$ ipython --no-banner

In [1]: import numpy as np

In [2]: np.set_printoptions(precision=3, suppress=True, linewidth=100, floatmode="fixed")

In [3]: def rnd(a):
   ...:     return np.round(a, 3) + 0
   ...: 

In [4]: M = np.array([[-2.95, -3.0, -3.0, -3.0],
   ...:     [0.0, 3.05, -1.0, -2.0],
   ...:     [0.0, 2.0, -2.95, 3.0],
   ...:     [-3.0, -3.0, -3.0, -2.95]])

In [5]: f = np.array([5, -5, 0, 0])

In [6]: other = M + np.outer(f, np.eye(4)[1])

In [7]: print(np.linalg.matrix_rank(other - M))
1

In [8]: print(rnd(other))
[[-2.950  2.000 -3.000 -3.000]
 [ 0.000 -1.950 -1.000 -2.000]
 [ 0.000  2.000 -2.950  3.000]
 [-3.000 -3.000 -3.000 -2.950]]

In [9]: print(np.linalg.matrix_rank(np.linalg.inv(other) - np.linalg.inv(M), tol=1e-8))
1

In [10]: theta = np.radians(120)

In [11]: r_ = np.eye(4)

In [12]: r_[2, 2] = r_[3, 3] = np.cos(theta)

In [13]: r_[2, 3], r_[3, 2] = -np.sin(theta), np.sin(theta)

In [14]: print(rnd(r_))
[[ 1.000  0.000  0.000  0.000]
 [ 0.000  1.000  0.000  0.000]
 [ 0.000  0.000 -0.500 -0.866]
 [ 0.000  0.000  0.866 -0.500]]

In [15]: other = M @ r_.T

In [16]: print(np.allclose(np.linalg.norm(M, axis=1), np.linalg.norm(other, axis=1)))
True

In [17]: print(rnd(r_.sum(axis=0)))
[ 1.000  1.000  0.366 -1.366]

In [18]: r_[4]
IndexError: index 4 is out of bounds for axis 0 with size 4


In [19]: print(rnd(np.linalg.norm(r_)))
2.0

In [20]: print(np.count_nonzero(r_))
6

In [21]: r_[:, 4]
IndexError: index 4 is out of bounds for axis 1 with size 4


In [22]: print(rnd(np.linalg.svd(r_, compute_uv=False)))
[1.000 1.000 1.000 1.000]

In [23]: np.zeros(4, 4)
TypeError: Cannot interpret '4' as a data type


In [24]: print(rnd(np.linalg.det(M)))
5.389

In [25]: M.inv()
AttributeError: 'numpy.ndarray' object has no attribute 'inv'


In [26]: print(np.allclose(M @ M.T, M.T @ M))
False

In [27]: print((M - M.T) / 2)
[[ 0.000 -1.500 -1.500  0.000]
 [ 1.500  0.000 -1.500  0.500]
 [ 1.500  1.500  0.000  3.000]
 [ 0.000 -0.500 -3.000  0.000]]

In [28]: print(rnd(M @ M))
[[ 17.702   2.700  29.700  14.700]
 [  6.000  13.302   5.900  -3.200]
 [ -9.000  -8.800  -2.297 -21.700]
 [ 17.700   2.700  29.700  14.702]]

In [29]: assert M == M.T
ValueError: The truth value of an array with more than one element is ambiguous. Use a.any() or a.all()


In [30]: print([round(float(x), 3) for x in np.linalg.svd(M, compute_uv=False)[:3]])
[8.536, 4.635, 3.616]

In [31]: print(rnd(np.linalg.norm(M, 2) / np.linalg.norm(M)))
0.824

In [32]: print(np.linalg.cond(M) > 100)
True

In [33]: print(rnd(np.abs(np.linalg.svd(M)[2][-1])))
[0.860 0.262 0.387 0.206]

In [34]: print(round(np.log10(np.linalg.cond(M))))
2

In [35]: arr = np.loadtxt("sample11.csv", delimiter=",")

In [36]: print(arr)
[[-1.900 -0.700  1.600 -0.500]
 [ 0.300 -1.300 -0.320  0.100]
 [-0.900  0.900 -1.537  0.500]
 [-1.000 -0.800 -2.382  0.800]
 [-0.400 -0.700  2.147 -0.700]
 [ 2.500 -0.600  3.213 -1.100]
 [ 0.400 -0.600 -3.315  1.100]
 [ 0.700  0.600  0.619 -0.200]
 [-0.600  0.100 -2.374  0.800]
 [ 0.600 -0.200  1.268 -0.400]
 [-0.800 -1.000 -4.894  1.600]
 [-1.800  0.500 -0.947  0.400]]

In [37]: vec = np.array([5, 0, 5, 0])

In [38]: target = arr @ vec

In [39]: print(rnd(np.linalg.lstsq(arr, target)[0]))
[5.000 0.000 5.000 0.000]

In [40]: np.linalg.solve(arr, target)
LinAlgError: Last 2 dimensions of the array must be square


In [41]: print(rnd(np.linalg.pinv(arr) @ arr))
[[1.000 0.000 0.000 0.000]
 [0.000 1.000 0.000 0.000]
 [0.000 0.000 1.000 0.000]
 [0.000 0.000 0.000 1.000]]

In [42]: print(rnd(np.linalg.solve(arr.T @ arr, arr.T @ target)))
[5.000 0.000 5.000 0.000]

In [43]: rng = np.random.default_rng(72)

In [44]: target = target + 0.05 * rng.normal(size=12)

In [45]: print(rnd(target))
[ -1.550  -0.101 -12.156 -16.994   8.665  28.517 -14.525   6.651 -14.854   9.362 -28.500 -13.794]

In [46]: coef, *_ = np.linalg.lstsq(arr, target)

In [47]: print([round(float(np.linalg.norm(np.linalg.solve(arr.T @ arr + lam * np.eye(4), arr.T @ target))), 2) for lam in (0, 1, 10, 100)])
[7.05, 6.69, 5.58, 2.62]

In [48]: print(coef.round())
[ 5.000  0.000  5.000 -0.000]
